In [1]: import numpy as np

In [2]: import numpy.linalg as la

In [3]: np.set_printoptions(precision=3, suppress=True, linewidth=160, sign=" ")

In [4]: arr = np.load("sample15.npy")

In [5]: arr
Out[5]: 
array([[  2.358,   3.512,   0.689,  14.054,  -4.689],
       [  4.457,  -0.734,   7.171,  21.549,  13.097],
       [ -7.204,   8.751,  -0.895,  -8.784,   2.648],
       [ -4.014, -16.914,   2.322,  23.893,  -4.736],
       [ -1.657,   5.865,   2.113,  28.23 ,  -4.508],
       [-10.493,  -9.293,  -2.51 ,  -9.954,   9.326],
       [ -8.479,  -1.718,  -3.774,  46.779, -16.093],
       [ -9.952,   9.557,   0.062,   0.873,   5.498],
       [-10.947,  -5.185,   4.048,   8.95 ,   0.141],
       [ -0.575, -12.457,   4.31 ,   2.193,  -3.692],
       [  1.935,   6.259,  -3.681,  -2.584,   4.183],
       [  4.4  ,  -3.236,   3.937,  -8.219,   9.423],
       [ -1.218,  -3.6  ,   6.892,   8.123, -11.188],
       [ -1.077, -17.955,  -0.071,  -5.037,  11.948],
       [ -2.521,   4.5  ,   5.633,   7.565,  -0.315],
       [  4.531,  13.402,  -9.174,   8.463, -28.685],
       [ -7.122,   1.34 ,  -0.534,   4.388,   8.044]])

In [6]: def softmax(z):
   ...:     e = np.exp(z - z.max(axis=-1, keepdims=True))
   ...:     return e / e.sum(axis=-1, keepdims=True)
   ...: 

In [7]: np.round(softmax(arr[10] + -1), 3) + 0
Out[7]: array([ 0.012,  0.878,  0.   ,  0.   ,  0.11 ])

In [8]: np.round(softmax(10 * arr[10]), 3) + 0
Out[8]: array([ 0.,  1.,  0.,  0.,  0.])

In [9]: np.round(softmax(arr[10]), 3) + 0
Out[9]: array([ 0.012,  0.878,  0.   ,  0.   ,  0.11 ])

In [10]: att = arr @ arr.T / np.sqrt(5)

In [11]: softmax(att)[10] @ arr
Out[11]: array([-0.139,  6.825, -3.049, -3.99 ,  3.835])

In [12]: X = np.load("mat.npy")

In [13]: X
Out[13]: 
array([[ 1,  0,  0,  0,  0,  0,  0],
       [ 5,  1,  0,  0,  0,  0,  0],
       [ 7,  4,  1,  0,  0,  0,  0],
       [ 3,  0,  6,  1,  0,  0,  0],
       [ 2,  6,  6,  3,  1,  0,  0],
       [ 7,  8,  4,  6,  4,  1,  0],
       [ 2,  7,  6,  0,  2,  9,  1]])

In [14]: # triangular: eigenvalues sit on the diagonal

In [15]: left, sig, VT = la.svd(X)

In [16]: sig.round(3) + 0
Out[16]: array([ 20.484,   9.337,   6.281,   5.389,   2.59 ,   0.145,   0.   ])

In [17]: Y = left[:, :6] @ np.diag(sig[:6]) @ VT[:6]

In [18]: Y.round(3) + 0
Out[18]: 
array([[ 1.,  0.,  0.,  0.,  0.,  0.,  0.],
       [ 5.,  1.,  0.,  0.,  0.,  0.,  0.],
       [ 7.,  4.,  1.,  0.,  0.,  0.,  0.],
       [ 3.,  0.,  6.,  1.,  0.,  0.,  0.],
       [ 2.,  6.,  6.,  3.,  1.,  0.,  0.],
       [ 7.,  8.,  4.,  6.,  4.,  1.,  0.],
       [ 2.,  7.,  6.,  0.,  2.,  9.,  1.]])

In [19]: la.cond(X) > 100
Out[19]: np.True_

In [20]: rng = np.random.default_rng(754)

In [21]: z = rng.permutation(7)

In [22]: z
Out[22]: array([ 2,  4,  5,  6,  1,  0,  3])

In [23]: Y = X[z][:, z]

In [24]: np.sort(np.abs(la.eigvals(Y)))
Out[24]: array([ 1.,  1.,  1.,  1.,  1.,  1.,  1.])

In [25]: f = np.array([2, 1, -2])

In [26]: J = np.array([np.roll(f, i) for i in range(3)])

In [27]: J
Out[27]: 
array([[ 2,  1, -2],
       [-2,  2,  1],
       [ 1, -2,  2]])

In [28]: cov = J.T @ J

In [29]: la.eigvalsh(cov)[::-1]
Out[29]: array([ 13.,  13.,   1.])

In [30]: (J @ J.T).shape
Out[30]: (3, 3)
